$ python -q
>>> import numpy as np
>>> import numpy.linalg as la
>>> np.set_printoptions(precision=2, suppress=True, linewidth=100, sign=" ")
>>> rd = lambda a: np.round(a, 2) + 0
>>> F = np.load("case10.npy")
>>> F
array([[ 0,  0,  1],
       [ 0,  0,  1],
       [ 0,  0,  1],
       [ 0,  0,  1],
       [ 0,  0,  1],
       [ 0,  0,  1],
       [ 0,  0,  1],
       [ 0,  0,  1],
       [ 0,  0,  1],
       [ 0,  0,  1],
       [ 0,  0,  1],
       [ 0,  0,  1],
       [ 0,  0,  1],
       [ 0,  0,  1],
       [ 0,  0,  1],
       [ 0,  0,  1],
       [ 0,  0,  1]])
>>> rd(la.norm(F, axis=0))
array([ 0.  ,  0.  ,  4.12])
>>> rd(la.pinv(F))
array([[ 0.  ,  0.  ,  0.  ,  0.  ,  0.  ,  0.  ,  0.  ,  0.  ,  0.  ,  0.  ,  0.  ,  0.  ,  0.  ,
         0.  ,  0.  ,  0.  ,  0.  ],
       [ 0.  ,  0.  ,  0.  ,  0.  ,  0.  ,  0.  ,  0.  ,  0.  ,  0.  ,  0.  ,  0.  ,  0.  ,  0.  ,
         0.  ,  0.  ,  0.  ,  0.  ],
       [ 0.06,  0.06,  0.06,  0.06,  0.06,  0.06,  0.06,  0.06,  0.06,  0.06,  0.06,  0.06,  0.06,
         0.06,  0.06,  0.06,  0.06]])
>>> cov = F.T @ F
>>> (F @ F.T).shape
(17, 17)
>>> rd(la.svd(F, compute_uv=False) ** 2)
array([ 17.,   0.,   0.])
>>> np.allclose(cov, cov.T)
True
>>> arr = np.load("data.npy")
>>> rd(arr)
array([[ 0.2 ,  0.  ,  0.8 ],
       [ 0.12,  0.25,  0.62],
       [ 0.43,  0.  ,  0.57]])
>>> rng = np.random.default_rng(6633)
>>> idx = rng.permutation(3)
>>> other = arr[:, idx] * rng.choice([-1, 1], 3)
>>> rd(other)
array([[ 0.  , -0.8 ,  0.2 ],
       [ 0.25, -0.62,  0.12],
       [ 0.  , -0.57,  0.43]])
>>> Uu, _, Vh = la.svd(arr.T @ other)
>>> idx
array([ 1,  2,  0])
>>> other = arr + rng.integers(-2, 3, (3, 1)) @ rng.integers(-2, 3, (1, 3))
>>> rd(other)
array([[ 2.2 ,  0.  , -0.2 ],
       [ 2.12,  0.25, -0.38],
       [ 4.43,  0.  , -1.43]])
>>> la.matrix_rank(other - arr, tol=1e-8)
np.int64(1)
>>> np.argsort(-la.norm(other, axis=0).round(6), kind="stable")[:3]
array([ 0,  2,  1])
>>> rd(np.abs(la.svd(other)[2][-1]))
array([ 0.07,  0.97,  0.22])
>>> [round(float(x), 2) for x in la.svd(other, compute_uv=False)[:3]]
[5.56, 0.49, 0.21]
>>> O = arr.astype(float).copy()
>>> for j in range(3):
...     O[:, j] -= O[:, :j] @ (O[:, :j].T @ O[:, j])
...     O[:, j] /= la.norm(O[:, j])
... 
>>> rd(O)
array([[ 0.41, -0.11,  0.91],
       [ 0.26,  0.97,  0.  ],
       [ 0.88, -0.23, -0.42]])
>>> feats = np.load("arr.npy")
>>> feats
array([[ 5,  3,  0],
       [ 5,  3,  0],
       [ 6,  6,  1],
       [ 0,  4,  1],
       [ 8,  4,  0],
       [ 8,  4,  0],
       [ 3,  5,  1],
       [ 5,  0,  0],
       [ 1,  0,  0],
       [ 2,  2,  0],
       [ 8,  4,  0],
       [ 6,  6,  1],
       [ 2,  2,  0],
       [ 0,  4,  1],
       [ 8,  4,  0],
       [ 7,  1,  0],
       [ 8,  4,  0],
       [ 3,  0,  0],
       [ 3,  5,  1],
       [ 0,  1,  0],
       [ 7,  1,  0],
       [ 1,  0,  0],
       [ 5,  3,  0],
       [ 5,  0,  0],
       [ 4,  8,  4],
       [ 0,  1,  0]])
>>> Xs = (feats - feats.mean(axis=0)) / feats.std(axis=0)
>>> rd(Xs.std(axis=0))
array([ 1.,  1.,  1.])
>>> np.argwhere(np.abs(Xs) > 2)
array([[ 24,   1],
       [ 24,   2]])
>>> coef = la.lstsq(np.delete(Xs, 2, axis=1), Xs[:, 2])[0]
>>> rd(1 - np.var(Xs[:, 2] - np.delete(Xs, 2, axis=1) @ coef))
np.float64(0.62)
>>> rd(coef)
array([-0.36,  0.81])
